$ python3 -q
>>> import numpy as np
>>> np.set_printoptions(precision=2, suppress=True, linewidth=160, sign=" ")
>>> M = -3 * np.eye(5) + np.eye(5, k=1)
>>> M
array([[-3.,  1.,  0.,  0.,  0.],
       [ 0., -3.,  1.,  0.,  0.],
       [ 0.,  0., -3.,  1.,  0.],
       [ 0.,  0.,  0., -3.,  1.],
       [ 0.,  0.,  0.,  0., -3.]])
>>> rng = np.random.default_rng(624)
>>> z = rng.permutation(5)
>>> z
array([ 4,  0,  2,  1,  3])
>>> M2 = M[z][:, z]
>>> np.allclose(M2, M)
False
>>> np.diag(M2)
array([-3., -3., -3., -3., -3.])
>>> np.round(np.linalg.det(M2), 2), round(float(np.linalg.det(M[z])), 2)
(np.float64(-243.0), 243.0)
>>> np.trace(M2)
np.float64(-15.0)
>>> np.einsum("ij,ji->", M, M)
np.float64(45.0)
>>> np.poly(M)
array([   1.,   15.,   90.,  270.,  405.,  243.])
>>> np.round(np.linalg.det(M.T), 2)
np.float64(-243.0)
>>> round(float(np.linalg.eigvals(M).sum().real), 2)
-15.0
>>> np.linalg.eigvals(M)
array([-3., -3., -3., -3., -3.])
>>> [int(np.linalg.matrix_rank(np.linalg.matrix_power(M, p))) for p in range(1, 6)]
[5, 5, 5, 5, 5]
>>> M @ M
array([[ 9., -6.,  1.,  0.,  0.],
       [ 0.,  9., -6.,  1.,  0.],
       [ 0.,  0.,  9., -6.,  1.],
       [ 0.,  0.,  0.,  9., -6.],
       [ 0.,  0.,  0.,  0.,  9.]])
>>> np.prod(np.diag(M)), round(np.linalg.det(M), 2)
(np.float64(-243.0), np.float64(-243.0))
>>> u = np.array([0, -3, 2, 1, -2])
>>> M2 = M + np.outer(u, np.eye(5)[0])
>>> M2
array([[-3.,  1.,  0.,  0.,  0.],
       [-3., -3.,  1.,  0.,  0.],
       [ 2.,  0., -3.,  1.,  0.],
       [ 1.,  0.,  0., -3.,  1.],
       [-2.,  0.,  0.,  0., -3.]])
>>> round(np.linalg.det(M2) / np.linalg.det(M), 2), np.round(1 + np.linalg.solve(M, u)[0], 2)
(np.float64(1.26), np.float64(1.26))
>>> m1 = np.load("m.npy")
>>> m1
array([[ 1.11, -0.62, -1.19, -3.29],
       [-4.43,  0.41, -0.73, -0.83],
       [ 1.63, -5.91,  4.26, -2.89],
       [-3.61, -2.41, -3.62, -0.64],
       [ 2.24,  0.61, -1.3 ,  2.87],
       [ 0.69, -2.25,  0.08,  0.33],
       [ 0.09, -0.2 , -4.89,  0.3 ],
       [-0.56,  5.17, -1.62, -0.18],
       [-2.38, -0.7 ,  3.68,  0.97],
       [-0.17,  2.97, -1.27,  3.32],
       [-0.74,  1.88,  4.75, -2.32],
       [-1.88, -0.79,  2.54,  0.18],
       [ 3.12, -0.85, -0.27, -1.69],
       [-1.11,  0.38, -1.78, -1.18],
       [ 2.31,  3.63, -0.26,  2.85],
       [-1.45, -2.73, -0.21,  1.26],
       [-3.44,  3.04, -6.24,  0.47],
       [ 0.49, -2.76,  3.22, -5.76],
       [ 1.3 , -0.63,  0.57,  1.36],
       [ 2.27,  5.29,  1.73, -3.37],
       [-1.75, -3.79, -1.12, -0.1 ],
       [ 3.14, -0.57, -1.49,  1.9 ],
       [-1.86,  2.83,  0.06,  0.1 ],
       [-0.04, -4.63, -2.04,  0.44],
       [-0.21, -1.83,  4.62,  1.13]])
>>> Xc = (m1 - m1.mean(axis=0)) / m1.std(axis=0)
>>> np.argwhere(np.abs(Xc) > 2)
array([[  1,   0],
       [  2,   1],
       [ 16,   2],
       [ 17,   3]])
>>> Xc.std(axis=0)
array([ 1.,  1.,  1.,  1.])
>>> c = np.linalg.lstsq(np.delete(Xc, 1, axis=1), Xc[:, 1])[0]
>>> c
array([ 0.05, -0.16,  0.13])
>>> round(float(1 - np.var(Xc[:, 1] - np.delete(Xc, 1, axis=1) @ c)), 2)
0.05
>>> x = np.array([-1, -2, 0, 1])
>>> np.sign((m1 @ x).round(6))
array([-1.,  1.,  1.,  1., -1.,  1.,  1., -1.,  1., -1., -1.,  1., -1., -1., -1.,  1., -1., -1.,  1., -1.,  1., -1., -1.,  1.,  1.])
>>> x @ m1
Traceback (most recent call last):
  File "<python-input-34>", line 1, in <module>
    x @ m1
    ~~^~~~
ValueError: matmul: Input operand 1 has a mismatch in its core dimension 0, with gufunc signature (n?,k),(k,m?)->(n?,m?) (size 25 is different from 4)
>>> np.linalg.norm(m1 @ x) <= np.linalg.norm(m1, 2) * np.linalg.norm(x) + 1e-9
np.True_
>>> m1 @ np.eye(4)[1]
array([-0.62,  0.41, -5.91, -2.41,  0.61, -2.25, -0.2 ,  5.17, -0.7 ,  2.97,  1.88, -0.79, -0.85,  0.38,  3.63, -2.73,  3.04, -2.76, -0.63,  5.29, -3.79,
       -0.57,  2.83, -4.63, -1.83])
>>> G = m1.T @ m1
>>> np.linalg.eigvalsh(G)[::-1]
array([ 253.63,  167.87,  103.36,   84.56])
>>> np.round(np.trace(G), 2), round(float((m1 ** 2).sum()), 2)
(np.float64(609.42), 609.42)
>>> np.linalg.matrix_rank(G)
np.int64(4)
>>> np.linalg.svd(m1, compute_uv=False) ** 2
array([ 253.63,  167.87,  103.36,   84.56])
>>> np.diag(G)
array([ 105.89,  201.18,  190.56,  111.79])
>>> x = np.array([8, -7, 7, 0])
>>> target = m1 @ x
>>> np.round(np.linalg.solve(m1.T @ m1, m1.T @ target), 2) + 0
array([ 8., -7.,  7.,  0.])
>>> try:
...     np.linalg.solve(m1, target)
... except np.linalg.LinAlgError as e:
...     print(repr(e))
... 
LinAlgError('Last 2 dimensions of the array must be square')
>>> np.round(np.linalg.lstsq(m1, target)[0], 2) + 0
array([ 8., -7.,  7.,  0.])
>>> np.round(np.linalg.pinv(m1) @ m1, 2) + 0
array([[ 1.,  0.,  0.,  0.],
       [ 0.,  1.,  0.,  0.],
       [ 0.,  0.,  1.,  0.],
       [ 0.,  0.,  0.,  1.]])
>>> target = target + 0.1 * rng.normal(size=25)
>>> target
array([  4.82, -43.4 ,  84.36, -37.41,   4.54,  21.85, -31.99, -51.95,  11.62, -30.93,  14.12,   8.3 ,  29.15, -24.04,  -8.73,   6.04, -92.43,  45.79,  18.78,
        -6.79,   4.66,  18.76, -34.34,  17.85,  43.27])
>>> c, *_ = np.linalg.lstsq(m1, target)
>>> c.round(2) + 0
array([ 8.01, -7.  ,  6.99,  0.  ])
>>> np.round(m1.T @ (target - m1 @ c), 2) + 0
array([ 0.,  0.,  0.,  0.])
>>> F = np.array([[0.0, 0.2, 1.9],
...     [-0.2, -1.3, -0.3],
...     [-1.5, 0.5, 0.3],
...     [-0.3, -0.9, 0.0],
...     [-0.6, -2.3, -1.3]])
>>> F[4] = F[3] + 0.02 * rng.normal(size=3)
>>> F
array([[ 0.  ,  0.2 ,  1.9 ],
       [-0.2 , -1.3 , -0.3 ],
       [-1.5 ,  0.5 ,  0.3 ],
       [-0.3 , -0.9 ,  0.  ],
       [-0.3 , -0.86,  0.01]])
>>> x = np.array([1, 2, 0])
>>> target = F @ x
>>> np.round(np.linalg.lstsq(F, target)[0], 2) + 0
array([ 1.,  2.,  0.])
>>> np.round(np.linalg.pinv(F) @ F, 2) + 0
array([[ 1.,  0.,  0.],
       [ 0.,  1.,  0.],
       [ 0.,  0.,  1.]])
>>> target
array([ 0.4 , -2.8 , -0.5 , -2.1 , -2.02])
>>> target = target + 0.3 * rng.normal(size=5)
>>> target
array([ 0.65, -2.2 , -0.49, -2.19, -1.57])
>>> c, *_ = np.linalg.lstsq(F, target)
>>> round(float(np.linalg.norm(target - F @ c)), 2)
0.48
>>> np.round(F.T @ (target - F @ c), 2) + 0
array([ 0.,  0.,  0.])
>>> [round(float(np.linalg.norm(np.linalg.solve(F.T @ F + lam * np.eye(3), F.T @ target))), 2) for lam in (0, 1, 10, 100)]
[1.92, 1.47, 0.49, 0.06]
>>> proj = F @ np.linalg.solve(F.T @ F, F.T)
>>> np.round(np.linalg.eigvalsh(proj), 2) + 0
array([ 0.,  0.,  1.,  1.,  1.])
>>> proj
array([[ 0.99, -0.07, -0.01,  0.05,  0.05],
       [-0.07,  0.49, -0.07,  0.35,  0.34],
       [-0.01, -0.07,  0.99,  0.04,  0.05],
       [ 0.05,  0.35,  0.04,  0.27,  0.26],
       [ 0.05,  0.34,  0.05,  0.26,  0.25]])
>>> np.diag(proj)
array([ 0.99,  0.49,  0.99,  0.27,  0.25])
>>> np.round(proj @ F[:, 0], 2) + 0
array([ 0. , -0.2, -1.5, -0.3, -0.3])
>>> F @ F
Traceback (most recent call last):
  File "<python-input-73>", line 1, in <module>
    F @ F
    ~~^~~
ValueError: matmul: Input operand 1 has a mismatch in its core dimension 0, with gufunc signature (n?,k),(k,m?)->(n?,m?) (size 5 is different from 3)
>>> G = F.T @ F
>>> G
array([[ 2.47,  0.04, -0.39],
       [ 0.04,  3.53,  0.91],
       [-0.39,  0.91,  3.79]])
>>> np.allclose(G, G.T)
True
>>> np.linalg.matrix_rank(G)
np.int64(3)
>>> (F @ F.T).shape
(5, 5)
>>> np.linalg.eigvalsh(G)[::-1]
array([ 4.61,  2.91,  2.27])
>>> np.linalg.svd(F, compute_uv=False) ** 2
array([ 4.61,  2.91,  2.27])
>>> K = np.load("dump.npy")
>>> K
array([[ 9,  3,  9,  6,  0],
       [ 3,  1,  3,  2,  0],
       [ 9,  3,  9,  6,  0],
       [ 6,  2,  6,  4,  0],
       [ 0,  0,  0,  0,  0]])
>>> left, sv, vt = np.linalg.svd(K)
>>> V = vt[:(sv > 1e-8).sum()]
>>> x = K[1] + 4 * K[3] + rng.integers(2) * np.eye(5)[1]
>>> x
array([ 27.,   9.,  27.,  18.,   0.])
>>> round(np.linalg.norm(x - V.T @ V @ x), 2)
np.float64(0.0)
>>> np.allclose(V.T @ V @ x, x)
True
>>> w, V = np.linalg.eigh(K)
>>> np.abs(V[:, -1])
array([ 0.63,  0.21,  0.63,  0.42,  0.  ])
>>> np.abs(V[:, -1]).round(6).argmax()
np.int64(0)
>>> w.round(2) + 0
array([  0.,   0.,   0.,   0.,  23.])
>>> np.round(np.linalg.det(K.T), 2)
np.float64(0.0)
>>> np.round(np.linalg.eigvals(K), 2) + 0
array([  0.,  23.,   0.,   0.,   0.])
>>> np.kron(np.eye(2, dtype=int), K)
array([[ 9,  3,  9,  6,  0,  0,  0,  0,  0,  0],
       [ 3,  1,  3,  2,  0,  0,  0,  0,  0,  0],
       [ 9,  3,  9,  6,  0,  0,  0,  0,  0,  0],
       [ 6,  2,  6,  4,  0,  0,  0,  0,  0,  0],
       [ 0,  0,  0,  0,  0,  0,  0,  0,  0,  0],
       [ 0,  0,  0,  0,  0,  9,  3,  9,  6,  0],
       [ 0,  0,  0,  0,  0,  3,  1,  3,  2,  0],
       [ 0,  0,  0,  0,  0,  9,  3,  9,  6,  0],
       [ 0,  0,  0,  0,  0,  6,  2,  6,  4,  0],
       [ 0,  0,  0,  0,  0,  0,  0,  0,  0,  0]])
>>> np.round(np.poly(K), 2) + 0
array([  1., -23.,   0.,   0.,   0.,   0.])
>>> round(np.linalg.det(2 * K), 2), round(float(np.linalg.det(K)), 2)
(np.float64(0.0), 0.0)
>>> w, V = np.linalg.eigh(K)
>>> x = np.array([2, -2, -2, -1, -2])
>>> x @ K @ x
np.int64(16)
>>> np.abs(K).sum(axis=1).max(), round(np.abs(w).max(), 2)
(np.int64(27), np.float64(23.0))
>>> mat = np.loadtxt("x.csv", delimiter=",")
>>> mat
array([[ 0.63,  0.06, -0.44,  0.19],
       [ 0.06,  0.99,  0.07, -0.03],
       [-0.44,  0.07,  0.48,  0.23],
       [ 0.19, -0.03,  0.23,  0.9 ]])
>>> np.allclose(mat[:-1].T @ np.linalg.lstsq(mat[:-1].T, mat[-1])[0], mat[-1])
True
>>> np.linalg.lstsq(mat[:-1].T, mat[-1])[2]
np.int32(3)
>>> np.round(np.trace(np.linalg.pinv(mat) @ mat), 2)
np.float64(3.0)
>>> w, V = np.linalg.eigh(mat)
>>> x = np.array([-3, 1, -1, 3])
>>> V * np.maximum(w, 0) @ V.T
array([[ 0.63,  0.06, -0.44,  0.19],
       [ 0.06,  0.99,  0.07, -0.03],
       [-0.44,  0.07,  0.48,  0.23],
       [ 0.19, -0.03,  0.23,  0.9 ]])
>>> left, sv, vt = np.linalg.svd(mat)
>>> V = vt[:(sv > 1e-8).sum()]
>>> x = mat[3] + -2 * mat[0] + rng.integers(2) * np.eye(4)[0]
>>> x
array([-0.07, -0.16,  1.1 ,  0.51])
>>> np.round(np.linalg.norm(x - V.T @ V @ x), 2)
np.float64(0.61)
>>> V.T @ V
array([[ 0.63,  0.06, -0.44,  0.19],
       [ 0.06,  0.99,  0.07, -0.03],
       [-0.44,  0.07,  0.48,  0.23],
       [ 0.19, -0.03,  0.23,  0.9 ]])
>>> z = rng.permutation(4)
>>> z
array([ 3,  0,  1,  2])
>>> M2 = mat[z][:, z]
>>> np.round(np.sort(np.abs(np.linalg.eigvals(M2))), 2) + 0
array([ 0.,  1.,  1.,  1.])
>>> M2
array([[ 0.9 ,  0.19, -0.03,  0.23],
       [ 0.19,  0.63,  0.06, -0.44],
       [-0.03,  0.06,  0.99,  0.07],
       [ 0.23, -0.44,  0.07,  0.48]])
>>> round(np.linalg.det(M2), 2), round(np.linalg.det(mat[z]), 2)
(np.float64(0.0), np.float64(-0.0))
>>> np.allclose(M2, mat)
False
>>> arr = np.load("test8.npy")
>>> arr
array([[ 5, -5, -4],
       [ 0,  5,  4],
       [-2,  2, -2]])
>>> M2 = arr / np.sqrt((arr ** 2).mean(axis=1, keepdims=True))
>>> np.linalg.matrix_rank(arr - arr.mean(axis=1, keepdims=True))
np.int64(2)
>>> np.linalg.norm(M2, axis=1)
array([ 1.73,  1.73,  1.73])
>>> M2[2]
array([-1.,  1., -1.])
>>> np.linalg.matrix_rank(M2) == np.linalg.matrix_rank(arr)
np.True_
>>> X = np.array([[2, 5, 0, 0, 0, 0],
...     [2, 3, 0, 0, 0, 0],
...     [-3, -2, 0, 0, 0, 0],
...     [0, 0, 2, 5, 0, 0],
...     [0, 0, 2, 3, 0, 0],
...     [0, 0, -3, -2, 0, 0],
...     [0, 0, 0, 0, 2, 5],
...     [0, 0, 0, 0, 2, 3],
...     [0, 0, 0, 0, -3, -2]])
>>> def softmax(z):
...     e = np.exp(z - z.max(axis=-1, keepdims=True))
...     return e / e.sum(axis=-1, keepdims=True)
... 
>>> softmax(X).sum(axis=1)
array([ 1.,  1.,  1.,  1.,  1.,  1.,  1.,  1.,  1.])
>>> softmax(X[6] + 3)
array([ 0.01,  0.01,  0.01,  0.01,  0.05,  0.93])
>>> S = X @ X.T / np.sqrt(6)
>>> np.round(softmax(S)[6] @ X, 2) + 0
array([ 0.  ,  0.  ,  0.  ,  0.  ,  2.  ,  4.97])
>>> softmax(S).round(6).argmax(axis=1)
array([ 0,  0,  2,  3,  3,  5,  6,  6,  8])
>>> u = np.array([5, -4])
>>> np.array([np.convolve(row, u, "same") for row in X])
array([[ 10,  17, -20,   0,   0,   0],
       [ 10,   7, -12,   0,   0,   0],
       [-15,   2,   8,   0,   0,   0],
       [  0,   0,  10,  17, -20,   0],
       [  0,   0,  10,   7, -12,   0],
       [  0,   0, -15,   2,   8,   0],
       [  0,   0,   0,   0,  10,  17],
       [  0,   0,   0,   0,  10,   7],
       [  0,   0,   0,   0, -15,   2]])
>>> np.correlate(X[6], X[4], "full")
array([  0,   0,   0,   0,   0,   0,   6,  19,  10,   0,   0])
>>> np.convolve(X[6], u)
array([  0,   0,   0,   0,  10,  17, -20])
>>> M2 = X / np.sqrt((X ** 2).mean(axis=1, keepdims=True))
>>> M2[5]
array([ 0.  ,  0.  , -2.04, -1.36,  0.  ,  0.  ])
>>> np.linalg.matrix_rank(X - X.mean(axis=1, keepdims=True))
np.int64(5)
>>> M2 = np.array([[2, 2, 3], [1, 2, -2], [-1, -2, 2]])
>>> W0 = M2 - M2.T
>>> W0
array([[ 0,  1,  4],
       [-1,  0,  0],
       [-4,  0,  0]])
>>> M2 = W0 + rng.integers(-2, 3, (3, 2)) @ rng.integers(-2, 3, (2, 3))
>>> M2
array([[ 0, -3,  6],
       [ 1,  4, -2],
       [-8,  4, -2]])
>>> np.linalg.matrix_rank(M2 - W0, tol=1e-8)
np.int64(2)
>>> np.abs(M2 - W0).sum(axis=1)
array([  6,   8,  10])
>>> softmax(M2).sum(axis=1)
array([ 1.,  1.,  1.])
>>> S = M2 @ M2.T / np.sqrt(3)
>>> softmax(S).round(6).argmax(axis=1)
array([ 0,  1,  2])
>>> np.round(softmax(S), 2) + 0
array([[ 1.  ,  0.  ,  0.  ],
       [ 0.  ,  0.99,  0.01],
       [ 0.  ,  0.  ,  1.  ]])
>>> np.round(softmax(S + np.triu(np.full(S.shape, -np.inf), 1)), 2) + 0
array([[ 1.,  0.,  0.],
       [ 0.,  1.,  0.],
       [ 0.,  0.,  1.]])
